% python3 -q
>>> import numpy as np
>>> np.set_printoptions(suppress=True, linewidth=140)
>>> rng = np.random.default_rng(20)
>>> th = rng.uniform(0, 2 * np.pi, 10)
>>> O, _ = np.linalg.qr(np.array([[0.0, 0.4], [1.3, 0.7], [-0.7, 0.2]]))
>>> K = 10 * np.c_[np.cos(th), np.sin(th)] @ O.T
>>> K.round(4)
array([[ 6.0765,  5.3124,  5.9037],
       [ 1.4954,  9.4439, -2.9284],
       [ 4.2836, -3.7739,  8.2103],
       [-0.8759,  8.1887, -5.6726],
       [ 3.3422,  9.4216, -0.2526],
       [ 2.6917, -6.3071,  7.2784],
       [ 3.6039, -4.9869,  7.8831],
       [-0.5323, -9.0926,  4.1282],
       [-5.8086, -0.4662, -8.1267],
       [ 1.9602,  9.5312, -2.305 ]])
>>> x = np.array([0, 2, 1])
>>> (K @ x).argmax()
np.int64(4)
>>> np.round(K * x, 4)
array([[  0.    ,  10.6249,   5.9037],
       [  0.    ,  18.8879,  -2.9284],
       [  0.    ,  -7.5478,   8.2103],
       [ -0.    ,  16.3774,  -5.6726],
       [  0.    ,  18.8431,  -0.2526],
       [  0.    , -12.6143,   7.2784],
       [  0.    ,  -9.9737,   7.8831],
       [ -0.    , -18.1851,   4.1282],
       [ -0.    ,  -0.9323,  -8.1267],
       [  0.    ,  19.0625,  -2.305 ]])
>>> np.linalg.norm(K @ x) <= np.linalg.norm(K, 2) * np.linalg.norm(x) + 1e-9
np.True_
>>> np.round(K @ np.eye(3)[2], 4)
array([ 5.9037, -2.9284,  8.2103, -5.6726, -0.2526,  7.2784,  7.8831,  4.1282, -8.1267, -2.305 ])
>>> np.round((K * x).sum(axis=1), 4)
array([ 16.5286,  15.9594,   0.6625,  10.7048,  18.5905,  -5.3359,  -2.0906, -14.0569,  -9.059 ,  16.7575])
>>> np.sign((K @ x).round(6))
array([ 1.,  1.,  1.,  1.,  1., -1., -1., -1., -1.,  1.])
>>> r = np.linalg.matrix_rank(K)
>>> r
np.int64(2)
>>> null = np.linalg.svd(K)[2][r:].T
>>> print(np.round(K @ null, 4) + 0)
[[0.]
 [0.]
 [0.]
 [0.]
 [0.]
 [0.]
 [0.]
 [0.]
 [0.]
 [0.]]
>>> np.round(null[:, 0] / null[np.abs(null[:, 0]).round(6).argmax(), 0], 4)
array([ 1.    , -0.3733, -0.6933])
>>> print(null.shape)
(3, 1)
>>> np.round(null @ null.T, 4)
array([[ 0.6173, -0.2304, -0.428 ],
       [-0.2304,  0.086 ,  0.1598],
       [-0.428 ,  0.1598,  0.2967]])
>>> mat = np.load("block11.npy")
>>> mat
array([[ 2,  0,  1,  0],
       [ 0, -1,  0,  0],
       [ 2,  0, -3,  0],
       [ 0,  0,  0, -3]])
>>> np.kron(np.eye(2, dtype=int), mat)
array([[ 2,  0,  1,  0,  0,  0,  0,  0],
       [ 0, -1,  0,  0,  0,  0,  0,  0],
       [ 2,  0, -3,  0,  0,  0,  0,  0],
       [ 0,  0,  0, -3,  0,  0,  0,  0],
       [ 0,  0,  0,  0,  2,  0,  1,  0],
       [ 0,  0,  0,  0,  0, -1,  0,  0],
       [ 0,  0,  0,  0,  2,  0, -3,  0],
       [ 0,  0,  0,  0,  0,  0,  0, -3]])
>>> def softmax(z):
...     e = np.exp(z - z.max(axis=-1, keepdims=True))
...     return e / e.sum(axis=-1, keepdims=True)
... 
>>> print(np.round(softmax(mat[1] + 4), 4))
[0.2969 0.1092 0.2969 0.2969]
>>> np.round(softmax(mat).sum(axis=1), 4)
array([1., 1., 1., 1.])
>>> att = mat @ mat.T / np.sqrt(4)
>>> np.round(softmax(att)[1] @ mat, 4)
array([ 0.8605, -0.3547, -0.4302, -0.6453])
>>> np.round(softmax(att + np.triu(np.full(att.shape, -np.inf), 1)), 4)
array([[1.    , 0.    , 0.    , 0.    ],
       [0.3775, 0.6225, 0.    , 0.    ],
       [0.0025, 0.0015, 0.996 , 0.    ],
       [0.0108, 0.0108, 0.0108, 0.9677]])
>>> softmax(att).round(6).argmax(axis=1)
array([0, 1, 2, 3])
>>> np.round(softmax(att), 4)
array([[0.7695, 0.0632, 0.1041, 0.0632],
       [0.2151, 0.3547, 0.2151, 0.2151],
       [0.0025, 0.0015, 0.9945, 0.0015],
       [0.0108, 0.0108, 0.0108, 0.9677]])
>>> x = np.array([0, 0, 2, 1])
>>> target = mat @ x
>>> target
array([ 2,  0, -6, -3])
>>> np.round(np.linalg.solve(mat, target + mat[:, 3]), 4)
array([ 0., -0.,  2.,  2.])
>>> W0 = np.loadtxt("a.csv", delimiter=",")
>>> print(W0)
[[ 1.  1. -1. -1. -1. -1.  1.  1.]
 [ 1.  1. -1. -1.  1.  1. -1. -1.]
 [ 1.  1.  1.  1. -1. -1. -1. -1.]]
>>> left, sig, vt = np.linalg.svd(W0, full_matrices=False)
>>> np.round(left.T @ left, 4) + 0
array([[1., 0., 0.],
       [0., 1., 0.],
       [0., 0., 1.]])
>>> np.round(vt @ vt.T, 4) + 0
array([[1., 0., 0.],
       [0., 1., 0.],
       [0., 0., 1.]])
>>> x = np.array([-2, -2, 3, -3, -2, 1, -2, 3])
>>> np.einsum("ij,j->i", W0, x)
array([-2., -6., -4.])
>>> W0 @ np.eye(8)[1]
array([1., 1., 1.])
>>> W0 * x
array([[-2., -2., -3.,  3.,  2., -1., -2.,  3.],
       [-2., -2., -3.,  3., -2.,  1.,  2., -3.],
       [-2., -2.,  3., -3.,  2., -1.,  2., -3.]])
>>> x @ W0
Traceback (most recent call last):
  File "<python-input-45>", line 1, in <module>
    x @ W0
    ~~^~~~
ValueError: matmul: Input operand 1 has a mismatch in its core dimension 0, with gufunc signature (n?,k),(k,m?)->(n?,m?) (size 3 is different from 8)
>>> (W0 * x).sum(axis=1)
array([-2., -6., -4.])
>>> print(W0 @ np.ones(8))
[0. 0. 0.]
>>> np.sign((W0 @ x).round(6))
array([-1., -1., -1.])
>>> np.round(softmax(W0[2]), 4)
array([0.2202, 0.2202, 0.2202, 0.2202, 0.0298, 0.0298, 0.0298, 0.0298])
>>> np.round(softmax(10 * W0[2]), 4) + 0
array([0.25, 0.25, 0.25, 0.25, 0.  , 0.  , 0.  , 0.  ])
>>> np.round(softmax(W0).sum(axis=1), 4)
array([1., 1., 1.])
>>> att = W0 @ W0.T / np.sqrt(8)
>>> np.round(softmax(att)[2] @ W0, 4)
array([ 1.    ,  1.    ,  0.7886,  0.7886, -0.8943, -0.8943, -0.8943, -0.8943])
>>> m1 = np.load("x.npy")
>>> m1
array([[-2, -1,  0,  2],
       [ 1,  2,  2,  1],
       [-2,  2, -1,  1],
       [-5, -7, -6, -1]])
>>> th = np.radians(149)
>>> Rm = np.eye(8)
>>> Rm[0, 0] = Rm[6, 6] = np.cos(th)
>>> Rm[0, 6], Rm[6, 0] = -np.sin(th), np.sin(th)
>>> print(Rm.round(4))
[[-0.8572  0.      0.      0.      0.      0.     -0.515   0.    ]
 [ 0.      1.      0.      0.      0.      0.      0.      0.    ]
 [ 0.      0.      1.      0.      0.      0.      0.      0.    ]
 [ 0.      0.      0.      1.      0.      0.      0.      0.    ]
 [ 0.      0.      0.      0.      1.      0.      0.      0.    ]
 [ 0.      0.      0.      0.      0.      1.      0.      0.    ]
 [ 0.515   0.      0.      0.      0.      0.     -0.8572  0.    ]
 [ 0.      0.      0.      0.      0.      0.      0.      1.    ]]
>>> out = W0 @ Rm.T
>>> print(np.round(np.linalg.svd(W0, compute_uv=False), 4), np.round(np.linalg.svd(out, compute_uv=False), 4))
[2.8284 2.8284 2.8284] [2.8284 2.8284 2.8284]
>>> print(out.round(4))
[[-1.3722  1.     -1.     -1.     -1.     -1.     -0.3421  1.    ]
 [-0.3421  1.     -1.     -1.      1.      1.      1.3722 -1.    ]
 [-0.3421  1.      1.      1.     -1.     -1.      1.3722 -1.    ]]
>>> print(np.allclose(W0 @ W0.T, out @ out.T))
True
>>> X = np.load("w.npy")
>>> X
array([[-0.4,  0. , -0.7],
       [-0.2,  0.1,  0.2],
       [-1.5, -2. ,  0.7],
       [-0.4,  0. , -0.7],
       [-1.3,  0.1,  0.7],
       [-0.4, -2.1, -0.3],
       [ 1. ,  8. ,  4. ],
       [ 0.5, -1.1,  0.8],
       [-1.2,  1. , -0.6],
       [-0.8,  0. ,  0.8],
       [-1.5,  0.7,  0.1],
       [ 1.8,  0.4,  2.4],
       [-0.4, -0.7, -2. ],
       [ 0.7,  1.2,  0.7],
       [ 1.4, -1. , -1.8],
       [ 0.4, -0.5,  0. ]])
>>> proj = X @ np.linalg.solve(X.T @ X, X.T)
>>> np.round(proj @ X[:, 2], 4) + 0
array([-0.7,  0.2,  0.7, -0.7,  0.7, -0.3,  4. ,  0.8, -0.6,  0.8,  0.1,  2.4, -2. ,  0.7, -1.8,  0. ])
>>> np.linalg.matrix_rank(np.eye(16) - proj)
np.int64(13)
>>> round(float(np.trace(proj)), 4)
3.0
>>> x = np.array([-2, -3, 2])
>>> target = X @ x
>>> np.round(np.linalg.solve(X.T @ X, X.T @ target), 4)
array([-2., -3.,  2.])
>>> np.round(np.linalg.pinv(X) @ X, 4) + 0
array([[1., 0., 0.],
       [0., 1., 0.],
       [0., 0., 1.]])
>>> target = target + 0.3 * rng.normal(size=16)
>>> print(target.round(4))
[ -0.6169   0.5385  10.208   -0.9263   3.3394   6.2475 -17.8203   3.9055  -1.937    3.1282   0.6718   0.3692  -1.4649  -3.5873  -2.7589
  -0.0654]
>>> coef, *_ = np.linalg.lstsq(X, target)
>>> print(round(float(np.linalg.norm(target - X @ coef)), 4))
1.05
>>> coef.round()
array([-2., -3.,  2.])
>>> z = X[:, 1] > np.median(X[:, 1])
>>> u = X[z].mean(axis=0) - X[~z].mean(axis=0)
>>> print(((X - X.mean(axis=0)) @ u > 0).astype(int))
[0 0 0 0 1 0 1 0 1 1 1 1 0 1 0 0]
>>> print(u.round(4))
[0.0778 2.4651 1.427 ]
>>> print(np.round(softmax(X[2]), 4))
[0.0941 0.0571 0.8489]
>>> np.round(softmax(X).sum(axis=1), 4)
array([1., 1., 1., 1., 1., 1., 1., 1., 1., 1., 1., 1., 1., 1., 1., 1.])
>>> att = X @ X.T / np.sqrt(3)
>>> np.round(softmax(att)[2] @ X, 4)
array([-1.0676, -1.5905,  0.404 ])
>>> A = np.array([[3, 0, -1, -1], [-3, 3, -3, -2], [-3, -1, 2, 3], [-2, 2, 1, 0]]) * (rng.random((4, 4)) < 0.3)
>>> A
array([[ 0,  0,  0, -1],
       [-3,  0, -3,  0],
       [ 0,  0,  0,  3],
       [ 0,  2,  0,  0]])
>>> proj = np.triu(np.array([[0, 1, 1, 3], [3, 0, 3, 1], [3, 2, 3, 2], [3, 1, 3, 1]]), 1) + np.eye(4)
>>> out = proj @ A @ np.linalg.inv(proj)
>>> out
array([[ -3.,   9., -27.,  56.],
       [ -3.,   5., -15.,  43.],
       [  0.,   4., -12.,  23.],
       [  0.,   2.,  -6.,  10.]])
>>> print(np.round(np.poly(out), 4) + 0)
[ 1.  0.  0. 12.  0.]
>>> print(round(float(np.linalg.det(out)), 4))
0.0
>>> proj @ A - A @ proj
array([[-3.,  6., -3.,  3.],
       [ 0.,  5.,  3., 24.],
       [ 0.,  4.,  0.,  0.],
       [ 0.,  0., -6., -2.]])
>>> A.reshape(-1, 2)
array([[ 0,  0],
       [ 0, -1],
       [-3,  0],
       [-3,  0],
       [ 0,  0],
       [ 0,  3],
       [ 0,  2],
       [ 0,  0]])
>>> T = A.reshape(4, 2, -1)
>>> T.transpose(1, 0, 2)
array([[[ 0,  0],
        [-3,  0],
        [ 0,  0],
        [ 0,  2]],

       [[ 0, -1],
        [-3,  0],
        [ 0,  3],
        [ 0,  0]]])
>>> print(T.shape)
(4, 2, 2)
>>> np.einsum("ihd,ihd->ih", T, T)
array([[0, 1],
       [9, 9],
       [0, 9],
       [4, 0]])
>>> np.swapaxes(T, 1, 2)[2]
array([[0, 0],
       [0, 3]])
>>> print(T[:, 0])
[[ 0  0]
 [-3  0]
 [ 0  0]
 [ 0  2]]
>>> left, sig, vt = np.linalg.svd(A)
>>> evecs = vt[:(sig > 1e-8).sum()]
>>> x = A[2] + -2 * A[0] + rng.integers(2) * np.eye(4)[3]
>>> x
array([0., 0., 0., 5.])
>>> np.round(evecs.T @ evecs, 4)
array([[0.5, 0. , 0.5, 0. ],
       [0. , 1. , 0. , 0. ],
       [0.5, 0. , 0.5, 0. ],
       [0. , 0. , 0. , 1. ]])
>>> round(np.linalg.norm(x - evecs.T @ evecs @ x), 4)
np.float64(0.0)
>>> np.round(np.diag(evecs.T @ evecs), 4)
array([0.5, 1. , 0.5, 1. ])
>>> np.argsort(-np.linalg.norm(A, axis=0).round(6), kind="stable")[:3]
array([3, 0, 2])
>>> np.linalg.cond(A) > 100
np.True_
>>> print(round(float(np.linalg.norm(A, 2) / np.linalg.norm(A)), 4))
0.75
>>> left, sig, vt = np.linalg.svd(A)
>>> np.argmax(sig[:-1] / (sig[1:] + 1e-6)) + 1
np.int64(3)
>>> sig.round(4)
array([4.2426, 3.1623, 2.    , 0.    ])
>>> out = left[:, :3] @ np.diag(sig[:3]) @ vt[:3]
>>> out
array([[ 0.,  0.,  0., -1.],
       [-3.,  0., -3.,  0.],
       [ 0.,  0.,  0.,  3.],
       [ 0.,  2.,  0.,  0.]])
>>> np.linalg.matrix_rank(A, rtol=0.05)
np.int64(3)
>>> round(float(np.linalg.norm(A - out) / np.linalg.norm(A)), 4)
0.0
>>> print(round(float(np.linalg.norm(A - out, 2)), 4), sig[3])
0.0 0.0
>>> J = np.load("m.npy")
>>> J
array([[  2.7,   1.1,  -3. ],
       [ -0.3,  -0.1,  -8. ],
       [  0.8,   1. , -11. ]])
>>> W1 = np.array([[3, 2, 0, 2, 3, 0],
...     [2, 0, 1, 0, 1, 3],
...     [3, 3, 1, 1, 2, 0],
...     [3, 2, 3, 2, 2, 3],
...     [0, 2, 3, 1, 2, 2],
...     [1, 2, 1, 0, 0, 2],
...     [0, 2, 2, 3, 1, 0],
...     [1, 1, 3, 2, 3, 0]])
>>> coef = np.array([0, 3, 0, 0, 3, 2])
>>> hid = np.maximum(W0 @ W1 + coef, 0)
>>> np.linalg.matrix_rank(hid)
np.int64(3)
>>> C = np.array([[1, 5], [-1, -5], [-2, -4], [-4, -4], [-2, -3], [1, -4]])
>>> print((hid @ C).round(6).argmax(axis=1))
[0 0 0]
>>> W1 @ C
array([[-13, -12],
       [  1,  -9],
       [-10, -14],
       [-14, -33],
       [-14, -40],
       [ -1, -17],
       [-20, -33],
       [-20, -29]])
>>> u, v = A[1], A[2]
>>> u @ u
np.int64(18)
>>> pr = (u @ v) / (u @ u) * u
>>> print(round(np.linalg.norm(u + v) ** 2 + np.linalg.norm(u - v) ** 2, 4))
54.0
>>> v - pr
array([0., 0., 0., 3.])
>>> print(np.outer(u, v))
[[ 0  0  0 -9]
 [ 0  0  0  0]
 [ 0  0  0 -9]
 [ 0  0  0  0]]
>>> print((v - pr) @ u)
0.0
>>> F = np.load("out0.npy")
>>> F
array([[0, 0, 0],
       [3, 2, 2],
       [0, 0, 0],
       [0, 0, 0],
       [0, 0, 0],
       [0, 0, 0],
       [0, 0, 0],
       [0, 0, 0],
       [0, 0, 0],
       [2, 4, 3],
       [0, 0, 0],
       [0, 0, 0],
       [0, 0, 0],
       [0, 0, 0],
       [2, 4, 3],
       [0, 0, 0],
       [3, 2, 2],
       [3, 2, 2],
       [0, 0, 0],
       [0, 0, 0],
       [3, 2, 2],
       [2, 4, 3],
       [0, 0, 0],
       [0, 0, 0],
       [0, 0, 0],
       [3, 2, 2]])
>>> out = F + rng.integers(-2, 3, (26, 2)) @ rng.integers(-2, 3, (2, 3))
>>> out
array([[-4,  2,  0],
       [ 7, -2,  2],
       [ 0,  0,  0],
       [-2,  0,  0],
       [-2, -4,  0],
       [ 4,  2,  0],
       [-4, -4,  0],
       [ 2,  2,  0],
       [ 0, -2,  0],
       [ 4,  8,  3],
       [ 4,  4,  0],
       [ 2, -4,  0],
       [ 2, -4,  0],
       [ 0,  4,  0],
       [ 6,  2,  3],
       [-4,  2,  0],
       [ 7,  2,  2],
       [ 3,  2,  2],
       [ 2,  4,  0],
       [ 2,  0,  0],
       [-1,  0,  2],
       [-2,  0,  3],
       [-2,  0,  0],
       [ 2, -2,  0],
       [ 4,  2,  0],
       [ 3,  2,  2]])
>>> np.abs(out - F).sum(axis=1)
array([6, 8, 0, 2, 6, 6, 8, 4, 2, 6, 8, 6, 6, 4, 6, 6, 4, 0, 6, 2, 6, 8, 2, 4, 6, 0])
>>> np.linalg.matrix_rank(out - F, tol=1e-8)
np.int64(2)
